>>> import numpy as np
>>> import numpy.linalg as la
>>> np.set_printoptions(suppress=True, linewidth=100)
>>> data = np.loadtxt("case17.csv", delimiter=",")
>>> data
array([[ 0., -4.,  1.,  5.,  0.],
       [-4.,  0.,  0.,  0.,  0.],
       [ 1.,  0.,  0.,  0.,  0.],
       [ 5.,  0.,  0.,  0.,  0.],
       [ 0.,  0.,  0.,  0.,  0.]])
>>> # rows and columns are dependent
>>> round(np.trace(la.pinv(data) @ data), 3)
np.float64(2.0)
>>> np.abs(np.diag(la.qr(data)[1])) > 1e-9
array([ True,  True, False, False, False])
>>> w, V = la.eigh(data)
>>> x0 = np.array([4, -6, -7, -6, 3])
>>> np.abs(data).sum(axis=1).max(), np.round(np.abs(w).max(), 3)
(np.float64(10.0), np.float64(6.481))
>>> x0 @ data @ x0
np.float64(-104.0)
>>> np.round(x0 @ data @ x0 / (x0 @ x0), 3), round(w[0], 3), round(float(w[-1]), 3)
(np.float64(-0.712), np.float64(-6.481), 6.481)
>>> round(la.norm(data, 2) / la.norm(data), 3)
np.float64(0.707)
>>> la.cond(data) > 100
np.True_
>>> w, V = la.eigh(data)
>>> np.unique(w.round(6) + 0, return_counts=True)[1]
array([1, 3, 1])
>>> np.round(la.eigvalsh(data @ data), 3) + 0
array([ 0.,  0.,  0., 42., 42.])
>>> np.round(V.T @ data @ V, 3) + 0
array([[-6.481,  0.   ,  0.   ,  0.   ,  0.   ],
       [ 0.   ,  0.   ,  0.   ,  0.   ,  0.   ],
       [ 0.   ,  0.   ,  0.   ,  0.   ,  0.   ],
       [ 0.   ,  0.   ,  0.   ,  0.   ,  0.   ],
       [ 0.   ,  0.   ,  0.   ,  0.   ,  6.481]])
>>> np.round(V @ np.diag(w) @ V.T, 3) + 0
array([[ 0., -4.,  1.,  5.,  0.],
       [-4.,  0.,  0.,  0.,  0.],
       [ 1.,  0.,  0.,  0.,  0.],
       [ 5.,  0.,  0.,  0.,  0.],
       [ 0.,  0.,  0.,  0.,  0.]])
>>> np.round(V.T @ V, 3) + 0
array([[1., 0., 0., 0., 0.],
       [0., 1., 0., 0., 0.],
       [0., 0., 1., 0., 0.],
       [0., 0., 0., 1., 0.],
       [0., 0., 0., 0., 1.]])
>>> w.round(3)
array([-6.481,  0.   ,  0.   ,  0.   ,  6.481])
>>> A = np.loadtxt("layer12.csv", delimiter=",")
>>> A
array([[-0.6  ,  0.3  ,  1.4  ,  0.5  , -0.3  ],
       [-1.4  , -0.5  ,  0.2  ,  0.1  , -0.9  ],
       [-2.   ,  2.1  , -1.8  ,  0.3  ,  1.6  ],
       [-0.284,  0.398,  1.044,  0.569, -0.567],
       [ 1.2  , -1.5  , -1.3  ,  0.9  , -0.3  ]])
>>> A.shape
(5, 5)
>>> np.round(A.mean(axis=0), 3)
array([-0.617,  0.16 , -0.091,  0.474, -0.093])
>>> np.abs(A).max()
np.float64(2.1)
>>> round(la.norm(A), 3)
np.float64(5.327)
>>> la.matrix_rank(A)
np.int64(5)
>>> np.round(la.svd(A, compute_uv=False), 3)
array([3.949, 2.933, 1.686, 1.117, 0.3  ])
>>> np.unravel_index(np.abs(A).argmax(), A.shape)
(np.int64(2), np.int64(1))
>>> np.count_nonzero(A)
np.int64(25)
>>> np.round(A.sum(axis=0), 3)
array([-3.084,  0.798, -0.456,  2.369, -0.467])
>>> [round(float(la.det(data[:i, :i])), 2) + 0 for i in range(1, 6)]
[0.0, -16.0, 0.0, 0.0, 0.0]
>>> np.all(la.eigvalsh(data) > 0)
np.False_
>>> round(la.eigvalsh(data).min(), 3)
np.float64(-6.481)
>>> left, sig, vt = la.svd(A, full_matrices=False)
>>> sig.round(3)
array([3.949, 2.933, 1.686, 1.117, 0.3  ])
>>> (sig > 1e-8).sum()
np.int64(5)
>>> left.shape, sig.shape, vt.shape
((5, 5), (5,), (5, 5))
>>> np.round(vt @ vt.T, 3) + 0
array([[1., 0., 0., 0., 0.],
       [0., 1., 0., 0., 0.],
       [0., 0., 1., 0., 0.],
       [0., 0., 0., 1., 0.],
       [0., 0., 0., 0., 1.]])
>>> np.round(np.cumsum(sig ** 2) / np.sum(sig ** 2), 3)
array([0.55 , 0.853, 0.953, 0.997, 1.   ])
>>> np.round(sig / sig[0], 3)
array([1.   , 0.743, 0.427, 0.283, 0.076])
>>> arr = np.array([[1, 4, 0, 2], [0, 0, 9, 0], [9, 4, 0, 0]])
>>> arr
array([[1, 4, 0, 2],
       [0, 0, 9, 0],
       [9, 4, 0, 0]])
>>> f = np.array([0, -2, 2])
>>> np.array([np.convolve(row, f, "same") for row in arr])
array([[ -2,  -6,   8,  -4],
       [  0,   0, -18,  18],
       [-18,  10,   8,   0]])
>>> np.convolve(arr[0], f)
array([ 0, -2, -6,  8, -4,  4])
>>> np.polyval(f, arr[0])
array([ 0, -6,  2, -2])
>>> def softmax(z):
...     e = np.exp(z - z.max(axis=-1, keepdims=True))
...     return e / e.sum(axis=-1, keepdims=True)
... 
>>> np.round(softmax(arr[1]), 3) + 0
array([0., 0., 1., 0.])
>>> np.round(softmax(arr).sum(axis=1), 3)
array([1., 1., 1.])
>>> np.round(softmax(arr[1] + 2), 3) + 0
array([0., 0., 1., 0.])
>>> scores = arr @ arr.T / np.sqrt(4)
>>> np.round(softmax(scores), 3) + 0
array([[0.119, 0.   , 0.881],
       [0.   , 1.   , 0.   ],
       [0.   , 0.   , 1.   ]])
>>> np.round(la.matrix_power(data, 3), 3)
array([[   0., -168.,   42.,  210.,    0.],
       [-168.,    0.,    0.,    0.,    0.],
       [  42.,    0.,    0.,    0.,    0.],
       [ 210.,    0.,    0.,    0.,    0.],
       [   0.,    0.,    0.,    0.,    0.]])
>>> np.round(la.det(data), 3)
np.float64(0.0)
>>> np.round(np.sort(np.abs(la.eigvals(data))), 3)
array([0.   , 0.   , 0.   , 6.481, 6.481])
>>> np.allclose(data, data.T)
True
>>> (data + data.T) / 2
array([[ 0., -4.,  1.,  5.,  0.],
       [-4.,  0.,  0.,  0.,  0.],
       [ 1.,  0.,  0.,  0.,  0.],
       [ 5.,  0.,  0.,  0.,  0.],
       [ 0.,  0.,  0.,  0.,  0.]])
>>> data @ data
array([[ 42.,   0.,   0.,   0.,   0.],
       [  0.,  16.,  -4., -20.,   0.],
       [  0.,  -4.,   1.,   5.,   0.],
       [  0., -20.,   5.,  25.,   0.],
       [  0.,   0.,   0.,   0.,   0.]])
>>> W0 = np.loadtxt("out11.csv", delimiter=",")
>>> W0
array([[ 0.998, -0.035, -0.015,  0.039,  0.049],
       [-0.035,  0.336, -0.294,  0.751,  0.948],
       [-0.015, -0.294,  0.87 ,  0.333,  0.42 ],
       [ 0.039,  0.751,  0.333,  0.149, -1.073],
       [ 0.049,  0.948,  0.42 , -1.073, -0.354]])
>>> f = np.array([1, 2, -1, 1, -1])
>>> M2 = W0 + np.outer(f, np.eye(5)[0])
>>> la.matrix_rank(la.inv(M2) - la.inv(W0), tol=1e-8)
np.int64(1)
>>> la.matrix_rank(M2 - W0)
np.int64(1)
>>> M2
array([[ 1.998, -0.035, -0.015,  0.039,  0.049],
       [ 1.965,  0.336, -0.294,  0.751,  0.948],
       [-1.015, -0.294,  0.87 ,  0.333,  0.42 ],
       [ 1.039,  0.751,  0.333,  0.149, -1.073],
       [-0.951,  0.948,  0.42 , -1.073, -0.354]])
>>> x0 = np.array([2, 3, 3, 3, 2])
>>> y = W0 @ x0
>>> coef, lr = np.zeros(5), 1 / la.norm(W0, 2) ** 2
>>> for i in range(12):
...     coef -= lr * W0.T @ (W0 @ coef - y)
...     if i % 2 == 0: print(i, round(la.norm(W0 @ coef - y), 3))
... 
0 4.39
2 2.471
4 1.391
6 0.783
8 0.441
10 0.248
>>> coef.round(3)
array([1.935, 2.891, 2.9  , 2.919, 1.955])
>>> round(float(la.cond(W0)), 3)
2.002
>>> feats = np.load("x.npy")
>>> feats
array([[ 5, -4,  0,  0],
       [-5,  1,  0,  0],
       [ 0,  0,  0,  0],
       [ 0,  0,  0,  1]])
>>> la.matrix_power(feats, 2)
array([[ 45, -24,   0,   0],
       [-30,  21,   0,   0],
       [  0,   0,   0,   0],
       [  0,   0,   0,   1]])
>>> np.trace(feats)
np.int64(7)
>>> np.allclose(feats, feats.T)
False
>>> round(la.det(feats), 3)
np.float64(0.0)
>>> (feats - feats.T) / 2
array([[ 0. ,  0.5,  0. ,  0. ],
       [-0.5,  0. ,  0. ,  0. ],
       [ 0. ,  0. ,  0. ,  0. ],
       [ 0. ,  0. ,  0. ,  0. ]])
>>> K = np.load("test11.npy")
>>> K.round(3)
array([[ 0.716,  0.917,  2.765],
       [ 2.306,  0.267,  1.9  ],
       [-2.84 ,  0.785,  0.566],
       [ 0.261, -1.115, -2.773],
       [ 1.424,  0.692,  2.548],
       [-2.942,  0.441, -0.384],
       [ 2.072,  0.403,  2.132],
       [ 2.924, -0.371,  0.558],
       [ 0.738,  0.911,  2.761],
       [-2.776,  0.846,  0.759]])
>>> # rank 2
>>> left, sig, vt = la.svd(K)
>>> np.argmax(sig[:-1] / (sig[1:] + 1e-6)) + 1
np.int64(2)
>>> M2 = left[:, :2] @ np.diag(sig[:2]) @ vt[:2]
>>> la.matrix_rank(M2)
np.int64(2)
>>> np.round(np.abs(K - M2).max(), 3)
np.float64(0.0)
>>> round(la.norm(K - M2, 2), 3), round(float(sig[2]), 3)
(np.float64(0.0), 0.0)
>>> G = np.cov(K, rowvar=False)
>>> G.shape
(3, 3)
>>> np.round(la.eigvalsh(G)[::-1], 3) + 0
array([5.772, 2.726, 0.   ])
>>> np.round(np.median(K, axis=0), 3)
array([0.727, 0.567, 1.329])
>>> np.argwhere(np.triu(np.abs(np.corrcoef(K.T)) > 0.8, 1))
array([], shape=(0, 2), dtype=int64)
>>> np.round(softmax(K).sum(axis=1), 3)
array([1., 1., 1., 1., 1., 1., 1., 1., 1., 1.])
>>> np.round(softmax(K[6] + -3), 3)
array([0.445, 0.084, 0.472])
>>> scores = K @ K.T / np.sqrt(3)
>>> np.round(softmax(scores)[6] @ K, 3)
array([1.744, 0.488, 2.183])
>>> cen = K - K.mean(axis=0)
>>> left, sig, vt = la.svd(cen, full_matrices=False)
>>> (np.sign(left[:, 0]) == np.sign(left[0, 0])).astype(int)
array([1, 1, 0, 0, 1, 0, 1, 1, 1, 0])
>>> np.abs(left[:, 0]).argmax()
np.int64(5)
>>> np.abs(vt[0]).argmax()
np.int64(0)
>>> sig.round(3) + 0
array([7.208, 4.953, 0.   ])
>>> np.round(sig ** 2 / (sig ** 2).sum(), 3) + 0
array([0.679, 0.321, 0.   ])
>>> dist = la.norm(K[:, None] - K[None], axis=-1)
>>> np.flatnonzero(dist[1] < dist.mean() / 2)
array([1, 4, 6, 7])
>>> dist[:5, :5].round(3)
array([[0.   , 1.924, 4.183, 5.917, 0.774],
       [1.924, 0.   , 5.341, 5.285, 1.175],
       [4.183, 5.341, 0.   , 4.937, 4.703],
       [5.917, 5.285, 4.937, 0.   , 5.739],
       [0.774, 1.175, 4.703, 5.739, 0.   ]])
>>> np.round(la.norm(K, axis=1), 3)
array([3., 3., 3., 3., 3., 3., 3., 3., 3., 3.])
>>> np.unravel_index(dist.round(6).argmax(), dist.shape)
(np.int64(5), np.int64(7))
>>> la.matrix_rank(dist ** 2)
np.int64(3)
>>> E = np.loadtxt("w.csv", delimiter=",")
>>> E
array([[29., -2., -3., -3., -1.],
       [ 3., -8.,  1., -3.,  0.],
       [ 3., -1., 17.,  2.,  1.],
       [ 0., -1., -3., -9.,  2.],
       [ 2., -2., -3.,  1., 21.]])
>>> f = np.array([0, 2, -1, -2, -1])
>>> M2 = E + np.outer(f, np.eye(5)[2])
>>> la.matrix_rank(M2 - E)
np.int64(1)
>>> la.matrix_rank(la.inv(M2) - la.inv(E), tol=1e-8)
np.int64(1)
>>> np.trace(E)
np.float64(50.0)
>>> np.round(np.abs(la.eigvals(E)).max(), 3)
np.float64(27.897)
>>> np.allclose(E, E.T)
False
>>> (E + E.T) / 2
array([[29. ,  0.5,  0. , -1.5,  0.5],
       [ 0.5, -8. ,  0. , -2. , -1. ],
       [ 0. ,  0. , 17. , -0.5, -1. ],
       [-1.5, -2. , -0.5, -9. ,  1.5],
       [ 0.5, -1. , -1. ,  1.5, 21. ]])
>>> f = np.array([0, 0, -1, -1]) + 0.5
>>> X = np.eye(4) - 2 * np.outer(f, f) / (f @ f)
>>> X
array([[ 0.5, -0.5,  0.5,  0.5],
       [-0.5,  0.5,  0.5,  0.5],
       [ 0.5,  0.5,  0.5, -0.5],
       [ 0.5,  0.5, -0.5,  0.5]])
>>> rng = np.random.default_rng(85157)
>>> z = rng.permutation(4)
>>> z
array([3, 0, 2, 1])
>>> M2 = X[z][:, z]
>>> np.trace(M2)
np.float64(2.0)
>>> np.allclose(M2, X)
False
>>> round(la.det(M2), 3), np.round(la.det(X[z]), 3)
(np.float64(-1.0), np.float64(-1.0))
>>> np.diag(M2)
array([0.5, 0.5, 0.5, 0.5])
>>> np.round(np.sort(np.abs(la.eigvals(M2))), 3)
array([1., 1., 1., 1.])
